% python3 -q
>>> import numpy as np
>>> from numpy import linalg as LA
>>> np.set_printoptions(suppress=True, linewidth=100)
>>> rd = lambda a: np.round(a, 2) + 0
>>> M = np.loadtxt("mat.csv", delimiter=",")
>>> print(M)
[[ 1. -3.  0.  0.  0.  0.  0.  0.  0.  0.  0.  0.]
 [-3. -2. -3.  0.  0.  0.  0.  0.  0.  0.  0.  0.]
 [ 0. -3. -2. -3.  0.  0.  0.  0.  0.  0.  0.  0.]
 [ 0.  0. -3.  4. -3.  0.  0.  0.  0.  0.  0.  0.]
 [ 0.  0.  0. -3.  5. -3.  0.  0.  0.  0.  0.  0.]
 [ 0.  0.  0.  0. -3. -2. -3.  0.  0.  0.  0.  0.]
 [ 0.  0.  0.  0.  0. -3.  3. -3.  0.  0.  0.  0.]
 [ 0.  0.  0.  0.  0.  0. -3.  0. -3.  0.  0.  0.]
 [ 0.  0.  0.  0.  0.  0.  0. -3.  0. -3.  0.  0.]
 [ 0.  0.  0.  0.  0.  0.  0.  0. -3. -3. -3.  0.]
 [ 0.  0.  0.  0.  0.  0.  0.  0.  0. -3.  2. -3.]
 [ 0.  0.  0.  0.  0.  0.  0.  0.  0.  0. -3.  3.]]
>>> x0 = np.array([1, 2, 1, 3, 0, 1, 0, 3, 3, 1, 1, 3])
>>> y = M @ x0
>>> print(y)
[ -5. -10. -17.   9. -12.  -2. -12.  -9. -12. -15. -10.   6.]
>>> print(rd(LA.solve(M.T, M[10])))
[0. 0. 0. 0. 0. 0. 0. 0. 0. 0. 1. 0.]
>>> print(rd(LA.solve(M, M[:, 0])))
[1. 0. 0. 0. 0. 0. 0. 0. 0. 0. 0. 0.]
>>> print(rd(LA.norm(M, axis=0)))
[3.16 4.69 4.69 5.83 6.56 4.69 5.2  4.24 4.24 5.2  4.69 4.24]
>>> print(rd(LA.norm(M) ** 2 / LA.norm(M, 2) ** 2))
3.87
>>> print(rd(LA.norm(M, axis=1)))
[3.16 4.69 4.69 5.83 6.56 4.69 5.2  4.24 4.24 5.2  4.69 4.24]
>>> vals, evecs = LA.eigh(M)
>>> print(rd(vals.sum()), np.trace(M))
9.0 9.0
>>> print(rd(evecs.T @ M @ evecs))
[[-6.27  0.    0.    0.    0.    0.    0.    0.    0.    0.    0.    0.  ]
 [ 0.   -6.13  0.    0.    0.    0.    0.    0.    0.    0.    0.    0.  ]
 [ 0.    0.   -4.62  0.    0.    0.    0.    0.    0.    0.    0.    0.  ]
 [ 0.    0.    0.   -2.49  0.    0.    0.    0.    0.    0.    0.    0.  ]
 [ 0.    0.    0.    0.   -1.56  0.    0.    0.    0.    0.    0.    0.  ]
 [ 0.    0.    0.    0.    0.    0.28  0.    0.    0.    0.    0.    0.  ]
 [ 0.    0.    0.    0.    0.    0.    2.27  0.    0.    0.    0.    0.  ]
 [ 0.    0.    0.    0.    0.    0.    0.    2.91  0.    0.    0.    0.  ]
 [ 0.    0.    0.    0.    0.    0.    0.    0.    3.88  0.    0.    0.  ]
 [ 0.    0.    0.    0.    0.    0.    0.    0.    0.    5.89  0.    0.  ]
 [ 0.    0.    0.    0.    0.    0.    0.    0.    0.    0.    6.29  0.  ]
 [ 0.    0.    0.    0.    0.    0.    0.    0.    0.    0.    0.    8.55]]
>>> print((vals > 1e-8).sum(), (vals < -1e-8).sum())
7 5
>>> print(rd(LA.eigvalsh(M @ M)))
[ 0.08  2.44  5.16  6.2   8.47 15.02 21.36 34.74 37.57 39.29 39.53 73.14]
>>> print(rd(evecs @ np.diag(vals) @ evecs.T))
[[ 1. -3.  0.  0.  0.  0.  0.  0.  0.  0.  0.  0.]
 [-3. -2. -3.  0.  0.  0.  0.  0.  0.  0.  0.  0.]
 [ 0. -3. -2. -3.  0.  0.  0.  0.  0.  0.  0.  0.]
 [ 0.  0. -3.  4. -3.  0.  0.  0.  0.  0.  0.  0.]
 [ 0.  0.  0. -3.  5. -3.  0.  0.  0.  0.  0.  0.]
 [ 0.  0.  0.  0. -3. -2. -3.  0.  0.  0.  0.  0.]
 [ 0.  0.  0.  0.  0. -3.  3. -3.  0.  0.  0.  0.]
 [ 0.  0.  0.  0.  0.  0. -3.  0. -3.  0.  0.  0.]
 [ 0.  0.  0.  0.  0.  0.  0. -3.  0. -3.  0.  0.]
 [ 0.  0.  0.  0.  0.  0.  0.  0. -3. -3. -3.  0.]
 [ 0.  0.  0.  0.  0.  0.  0.  0.  0. -3.  2. -3.]
 [ 0.  0.  0.  0.  0.  0.  0.  0.  0.  0. -3.  3.]]
>>> print(rd(vals))
[-6.27 -6.13 -4.62 -2.49 -1.56  0.28  2.27  2.91  3.88  5.89  6.29  8.55]
>>> print(np.abs(evecs[:, -1]).round(6).argmax())
4
>>> print(rd(LA.eigvalsh(M + -1 * np.eye(12))))
[-7.27 -7.13 -5.62 -3.49 -2.56 -0.72  1.27  1.91  2.88  4.89  5.29  7.55]
>>> vals, evecs = LA.eigh(M)
>>> x0 = np.array([3, 5, 2, 9, 4, 9, 7, 6, 8, 6, 2, 1])
>>> print(x0 @ M @ x0)
-1737.0
>>> print(rd(LA.eigvalsh(M[1:, 1:])))
[-6.27 -5.59 -4.59 -2.46 -0.18  0.31  2.53  3.53  5.89  6.29  8.55]
>>> E = np.loadtxt("test17.csv", delimiter=",")
>>> print(E)
[[ 3.38 -2.97 -2.53  1.53 -3.73 -1.03 -5.09 -8.83 -2.38 -2.34 -4.98  2.39]
 [ 0.96 -4.23 -2.72  2.21  0.53 -3.08  0.38  4.9  -3.98 -0.8  -3.59 -0.57]
 [ 2.12 -4.47 -1.63  1.74 -3.5  -0.25 -4.28 -8.09 -2.29 -1.54 -4.66  2.76]
 [ 3.22 -4.37 -1.28  1.81 -2.84 -2.1  -3.23 -8.45 -2.84 -0.84 -3.29  1.86]
 [ 1.36 -3.89 -0.41  0.77 -2.6  -1.5  -2.64 -8.88 -2.55 -3.31 -3.65  1.73]
 [ 0.82  1.45 -3.87  3.86 -1.67 -6.56 -4.78 -3.33 -0.16  4.49 -2.69 -4.21]
 [ 2.25 -5.37 -2.43  1.43 -2.76 -3.1  -1.82 -8.44 -2.36 -2.36 -5.05  1.23]
 [-1.39 -5.37 -1.84  4.21  0.79 -1.6  -0.34  2.87 -2.06 -0.92 -3.47  1.27]
 [ 2.44 -3.95 -2.32  0.79 -2.33 -1.51 -4.17 -8.91 -1.8  -2.78 -3.69  1.29]
 [ 3.88 -4.33 -3.11  3.55 -2.1   0.66 -5.04 -9.69 -2.5  -2.21 -3.96  2.29]
 [-1.86 -5.76 -3.41  4.66 -0.11 -2.62  3.05  3.16 -3.64 -2.33 -4.42  1.29]
 [ 1.18  1.84 -4.94  1.26 -2.47 -5.75 -5.62  0.54 -0.25  3.64 -0.47 -5.52]
 [ 1.87 -4.23 -2.23  1.89 -4.72  1.06 -4.61 -8.09 -4.11 -3.88 -3.95  2.1 ]
 [-1.93 -4.57 -1.03  4.86 -0.64 -3.08  2.2   1.75 -3.25 -2.41 -3.6   0.73]
 [ 1.99 -4.14 -2.86  3.05 -4.64 -1.18 -4.25 -8.86 -2.13  0.74 -2.45  1.61]
 [ 1.11  1.5  -3.51  1.04 -2.   -5.05 -4.9  -1.41  0.45  3.67  0.93 -3.37]
 [ 2.6   0.65 -5.59  2.03 -1.08 -4.8  -4.29 -0.9   1.05  4.3  -1.46 -3.32]
 [ 3.88 -2.62 -2.77  0.47 -2.47 -2.22 -3.7  -8.26 -3.1  -0.87 -2.96  2.51]
 [ 0.27 -4.1  -3.4   2.92  0.34 -1.13  3.37  2.96 -2.77 -3.36 -2.15 -0.9 ]
 [ 3.37 -3.94 -1.63  1.88 -2.86 -1.88 -5.43 -9.14 -0.75 -2.35 -5.29  1.28]
 [ 1.46  0.89 -3.86  0.7  -1.09 -6.8  -4.78 -1.6   1.39  1.86 -0.27 -3.77]
 [-1.32 -4.93 -3.55  3.7  -0.52 -0.01  1.28  1.49 -3.55 -2.77 -2.95  1.02]
 [-0.4   1.93 -3.31  1.2   0.33 -7.17 -4.13 -0.53 -0.61  3.22 -0.5  -4.6 ]
 [ 3.06 -5.33 -2.08 -0.33 -3.6  -0.41 -5.26 -7.66 -1.17 -1.65 -2.96  1.08]
 [ 1.26  3.5  -5.5   3.21 -1.   -4.26 -4.61 -1.09  1.94  1.53  0.77 -6.14]
 [ 0.63  1.38 -4.12  2.76 -1.6  -6.14 -3.25 -1.83 -1.    4.08  0.13 -3.97]
 [ 2.45 -3.2  -1.36  0.2  -2.92 -1.58 -1.63 -9.48 -2.07 -3.25 -3.63  2.69]
 [ 2.36 -3.73 -1.97  2.39 -1.21 -3.42 -3.38 -9.12 -1.04 -1.62 -3.93  1.4 ]
 [-0.1  -5.45 -4.38  3.94  1.06 -4.47  0.61  2.11 -4.36 -2.5  -4.65  1.04]
 [ 3.26 -4.88 -4.72  2.32 -5.01 -3.71 -4.38 -6.6  -2.49 -3.98 -4.72  0.93]
 [ 2.47 -3.16 -4.01  0.73 -3.73  1.19 -3.36 -9.65 -1.21 -2.89 -2.95  0.99]
 [-1.19  2.05 -3.35  2.08 -2.1  -3.44 -4.74 -1.07  2.47  3.8  -0.16 -3.83]
 [ 2.25  2.46 -2.32  1.83 -1.52 -7.04 -3.84 -1.16  0.07  0.73  1.24 -4.06]
 [-1.18 -5.38 -4.28  2.95  1.64 -3.02 -0.08  0.61 -5.   -2.19 -3.2   1.07]
 [ 2.79 -2.47 -2.18  0.6  -2.76 -1.11 -3.29 -7.09 -3.01 -1.77 -4.38  2.18]
 [ 2.08 -3.1  -2.17  0.9  -2.84 -0.41 -6.35 -9.53 -3.   -1.73 -4.41  2.31]
 [ 0.06 -5.57 -3.03  3.44 -0.66 -3.15  0.78  4.81 -1.83 -1.78 -3.7   1.08]
 [ 1.92  1.34 -4.25  2.37 -1.41 -5.89 -5.62 -2.89  3.24  2.65 -1.97 -5.54]
 [ 2.58 -3.61 -1.72  0.43 -2.09 -0.69 -4.86 -9.09  0.08 -1.37 -5.52  0.82]
 [ 0.67  0.48 -4.85  2.76 -1.26 -5.51 -4.57  0.09  0.84  4.72  0.66 -3.56]
 [ 0.83  1.08 -1.93  0.45 -1.26 -5.48 -5.27 -2.17  1.65  3.11 -1.27 -4.46]
 [ 2.87 -4.41 -2.23 -0.09 -3.21 -1.85 -4.35 -9.7  -1.86 -1.19 -5.24  2.32]
 [ 2.1  -4.32 -3.36  2.37  0.33 -1.2  -1.23  2.19 -3.72 -1.15 -3.1   0.08]
 [ 3.41 -5.89 -2.49 -0.56 -3.7  -3.34 -3.39 -6.92 -2.15 -3.29 -4.39  0.15]]
>>> B = LA.inv(M)
>>> print((np.abs(B) > 1e-9).astype(int))
[[1 1 1 1 1 1 1 1 1 1 1 1]
 [1 1 1 1 1 1 1 1 1 1 1 1]
 [1 1 1 1 1 1 1 1 1 1 1 1]
 [1 1 1 1 1 1 1 1 1 1 1 1]
 [1 1 1 1 1 1 1 1 1 1 1 1]
 [1 1 1 1 1 1 1 1 1 1 1 1]
 [1 1 1 1 1 1 1 1 1 1 1 1]
 [1 1 1 1 1 1 1 1 1 1 1 1]
 [1 1 1 1 1 1 1 1 1 1 1 1]
 [1 1 1 1 1 1 1 1 1 1 1 1]
 [1 1 1 1 1 1 1 1 1 1 1 1]
 [1 1 1 1 1 1 1 1 1 1 1 1]]
>>> print(rd(LA.cond(M)))
30.55
>>> W2 = 3 * np.array([[0.5, 1.1, 1.6, 0.9, 0.4, 0.7], [0.3, 0.1, 0.1, -0.9, 2.2, 0.7]])
>>> rng = np.random.default_rng(787465)
>>> idx = rng.integers(0, 2, 10)
>>> F = W2[idx] + rng.normal(size=(10, 6))
>>> print(rd(F))
[[ 2.41  4.24  5.85  1.68  1.59  1.18]
 [ 0.94  3.17  5.98  5.23  0.79  0.5 ]
 [ 0.11  0.89  0.27 -3.48  7.8   0.08]
 [ 2.78  0.7   0.08 -3.69  6.35  1.68]
 [ 0.97  1.74  0.59 -3.26  5.87  2.08]
 [ 1.61  0.04  1.33 -3.41  5.01  1.44]
 [ 2.97 -0.41 -1.16 -2.79  5.55  2.5 ]
 [ 0.02 -1.77  0.14 -3.56  7.4   3.36]
 [ 1.92  1.09  0.87 -1.53  5.41  2.96]
 [ 2.55  2.47  5.52  3.2   0.43  0.97]]
>>> B = F / np.sqrt((F ** 2).mean(axis=1, keepdims=True))
>>> print(rd(B[7]))
[ 0.01 -0.48  0.04 -0.96  2.    0.91]
>>> print(rd(LA.norm(B, axis=1)))
[2.45 2.45 2.45 2.45 2.45 2.45 2.45 2.45 2.45 2.45]
>>> u, g = F[4], F[7]
>>> print(rd(u @ u))
53.76
>>> p = (u @ g) / (u @ u) * u
>>> print(rd((g - p) @ u))
0.0
>>> print(LA.matrix_rank(np.outer(u, g)))
1
>>> K = np.loadtxt("a.csv", delimiter=",")
>>> print(K)
[[0. 0. 0. 0. 0. 5. 0.]
 [0. 0. 0. 0. 0. 0. 5.]
 [0. 0. 0. 0. 0. 2. 3.]
 [0. 0. 0. 0. 0. 5. 1.]
 [0. 0. 0. 0. 0. 2. 2.]
 [5. 0. 2. 5. 2. 0. 0.]
 [0. 5. 3. 1. 2. 0. 0.]]
>>> print(LA.lstsq(K[:-1].T, K[-1])[2])
3
>>> print(rd(LA.eigvalsh(K).min()))
-8.14
>>> print(np.all(LA.eigvalsh(K) > 0))
False
>>> B = F / LA.norm(F, axis=1, keepdims=True)
>>> gram = B @ B.T
>>> print((gram - 2 * np.eye(10)).round(6).argmax(axis=1))
[9 9 4 5 3 3 3 5 4 1]
>>> print(rd(gram[4]))
[ 0.33 -0.02  0.94  0.96  1.    0.95  0.89  0.89  0.95  0.08]
>>> print(rd(np.degrees(np.arccos(np.clip(gram[4, 0], -1, 1)))))
70.74
>>> print(rd(gram))
[[ 1.    0.88  0.18  0.25  0.33  0.3   0.1   0.04  0.44  0.95]
 [ 0.88  1.   -0.1  -0.12 -0.02 -0.06 -0.22 -0.2   0.14  0.95]
 [ 0.18 -0.1   1.    0.92  0.94  0.91  0.83  0.89  0.84 -0.06]
 [ 0.25 -0.12  0.92  1.    0.96  0.97  0.96  0.89  0.94  0.03]
 [ 0.33 -0.02  0.94  0.96  1.    0.95  0.89  0.89  0.95  0.08]
 [ 0.3  -0.06  0.91  0.97  0.95  1.    0.9   0.91  0.92  0.09]
 [ 0.1  -0.22  0.83  0.96  0.89  0.9   1.    0.89  0.91 -0.07]
 [ 0.04 -0.2   0.89  0.89  0.89  0.91  0.89  1.    0.87 -0.13]
 [ 0.44  0.14  0.84  0.94  0.95  0.92  0.91  0.87  1.    0.25]
 [ 0.95  0.95 -0.06  0.03  0.08  0.09 -0.07 -0.13  0.25  1.  ]]
>>> print(rd(LA.norm(B, axis=1)))
[1. 1. 1. 1. 1. 1. 1. 1. 1. 1.]
>>> print(np.argwhere(np.triu(np.abs(gram) > 0.95, 1)))
[[1 9]
 [3 4]
 [3 5]
 [3 6]
 [4 5]]
>>> print(rd(LA.det(K)))
0.0
>>> print((K + K.T) / 2)
[[0. 0. 0. 0. 0. 5. 0.]
 [0. 0. 0. 0. 0. 0. 5.]
 [0. 0. 0. 0. 0. 2. 3.]
 [0. 0. 0. 0. 0. 5. 1.]
 [0. 0. 0. 0. 0. 2. 2.]
 [5. 0. 2. 5. 2. 0. 0.]
 [0. 5. 3. 1. 2. 0. 0.]]
>>> print(np.allclose(K, K.T))
True
>>> print(np.allclose(K @ K.T, K.T @ K))
True
>>> print(rd(LA.matrix_power(K, 3)))
[[  0.   0.   0.   0.   0. 290.  75.]
 [  0.   0.   0.   0.   0.  75. 195.]
 [  0.   0.   0.   0.   0. 161. 147.]
 [  0.   0.   0.   0.   0. 305. 114.]
 [  0.   0.   0.   0.   0. 146. 108.]
 [290.  75. 161. 305. 146.   0.   0.]
 [ 75. 195. 147. 114. 108.   0.   0.]]
>>> print(K @ K)
[[25.  0. 10. 25. 10.  0.  0.]
 [ 0. 25. 15.  5. 10.  0.  0.]
 [10. 15. 13. 13. 10.  0.  0.]
 [25.  5. 13. 26. 12.  0.  0.]
 [10. 10. 10. 12.  8.  0.  0.]
 [ 0.  0.  0.  0.  0. 58. 15.]
 [ 0.  0.  0.  0.  0. 15. 39.]]
>>> print(np.trace(K))
0.0
>>> t = np.sort(rng.uniform(-2, 2, 47))
>>> X = np.c_[t, t ** 2, t ** 3] @ np.array([[-1, 6, 2, 0, 0, 1, 8, -3, 6],
...     [0, 2, -2, 6, -5, 7, -5, 5, 4],
...     [1, 9, 2, -6, 5, -3, 5, 4, -4]])
>>> print(rd(X))
[[ -5.27 -68.98 -25.74  65.62 -54.68  45.8  -70.13  -4.37  32.16]
 [ -5.11 -67.41 -25.22  64.18 -53.48  44.85 -68.81  -4.02  31.29]
 [ -4.83 -64.62 -24.32  61.63 -51.36  43.17 -66.45  -3.4   29.77]
 [ -3.78 -54.35 -20.92  52.15 -43.46  36.85 -57.62  -1.22  24.14]
 [ -3.75 -54.02 -20.82  51.85 -43.21  36.65 -57.34  -1.16  23.96]
 [ -2.7  -43.43 -17.23  41.92 -34.93  29.95 -47.97   0.85  18.16]
 [ -2.49 -41.3  -16.5   39.89 -33.24  28.58 -46.04   1.22  17.  ]
 [ -1.34 -29.13 -12.19  28.17 -23.48  20.52 -34.67   3.03  10.39]
 [ -0.9  -24.27 -10.4   23.4  -19.5   17.17 -29.91   3.55   7.79]
 [ -0.82 -23.28 -10.03  22.42 -18.68  16.49 -28.92   3.64   7.27]
 [ -0.31 -17.17  -7.68  16.27 -13.56  12.1  -22.59   4.     4.08]
 [ -0.26 -16.54  -7.43  15.63 -13.03  11.64 -21.92   4.02   3.76]
 [ -0.13 -14.84  -6.75  13.89 -11.58  10.38 -20.06   4.03   2.9 ]
 [  0.06 -12.15  -5.65  11.12  -9.26   8.35 -17.02   3.96   1.59]
 [  0.34  -6.86  -3.33   5.58  -4.65   4.2  -10.51   3.31  -0.68]
 [  0.37  -5.99  -2.92   4.67  -3.89   3.5   -9.33   3.1   -0.97]
 [  0.37  -5.93  -2.89   4.6   -3.84   3.46  -9.25   3.08  -0.99]
 [  0.31  -2.28  -1.05   1.02  -0.85   0.66  -3.68   1.51  -1.45]
 [  0.28  -1.93  -0.87   0.75  -0.62   0.45  -3.1    1.29  -1.35]
 [  0.21  -1.35  -0.57   0.37  -0.31   0.16  -2.1    0.88  -1.1 ]
 [  0.21  -1.3   -0.55   0.35  -0.29   0.14  -2.03   0.85  -1.08]
 [  0.19  -1.17  -0.48   0.28  -0.23   0.1   -1.8    0.75  -0.99]
 [  0.16  -0.99  -0.4    0.2   -0.16   0.04  -1.5    0.62  -0.87]
 [  0.08  -0.48  -0.18   0.04  -0.04  -0.03  -0.69   0.28  -0.46]
 [  0.01  -0.03  -0.01   0.     0.    -0.01  -0.04   0.02  -0.03]
 [ -0.02   0.12   0.04   0.     0.     0.02   0.16  -0.06   0.12]
 [ -0.22   1.65   0.39   0.26  -0.21   0.59   1.67  -0.38   1.59]
 [ -0.33   3.26   0.6    0.57  -0.47   1.31   2.7   -0.15   2.76]
 [ -0.36   3.89   0.67   0.66  -0.55   1.58   3.03   0.02   3.13]
 [ -0.37   7.72   1.05   0.89  -0.74   2.94   4.66   1.48   4.64]
 [ -0.36   8.18   1.1    0.88  -0.74   3.08   4.83   1.68   4.76]
 [ -0.08  15.41   1.83   0.24  -0.2    4.73   7.44   5.19   5.9 ]
 [ -0.08  15.48   1.84   0.23  -0.19   4.74   7.47   5.22   5.9 ]
 [ -0.08  15.55   1.84   0.22  -0.19   4.75   7.49   5.26   5.91]
 [  0.04  17.64   2.07  -0.11   0.09   5.1    8.23   6.33   6.03]
 [  0.17  20.06   2.34  -0.54   0.45   5.45   9.07   7.58   6.11]
 [  0.52  25.58   2.97  -1.72   1.43   6.09  11.02  10.49   6.05]
 [  0.97  31.95   3.74  -3.31   2.75   6.61  13.29  13.87   5.7 ]
 [  1.13  34.16   4.01  -3.9    3.25   6.74  14.09  15.05   5.53]
 [  1.24  35.64   4.19  -4.31   3.59   6.82  14.62  15.84   5.39]
 [  1.29  36.25   4.27  -4.49   3.74   6.85  14.84  16.17   5.34]
 [  2.85  55.84   6.85 -10.64   8.87   7.23  22.07  26.67   2.81]
 [  3.29  61.15   7.58 -12.47  10.39   7.18  24.07  29.51   1.95]
 [  3.34  61.74   7.66 -12.68  10.56   7.17  24.3   29.83   1.85]
 [  4.17  71.39   9.01 -16.15  13.46   6.93  27.98  35.     0.13]
 [  4.64  76.71   9.77 -18.12  15.1    6.74  30.03  37.84  -0.88]
 [  5.22  83.32  10.73 -20.63  17.19   6.46  32.6   41.37  -2.19]]
>>> # null space of dimension 6
>>> T = np.stack([X, 2 * X, X[::-1]])
>>> print(rd(LA.norm(T, axis=(1, 2))))
[413.47 826.95 413.47]
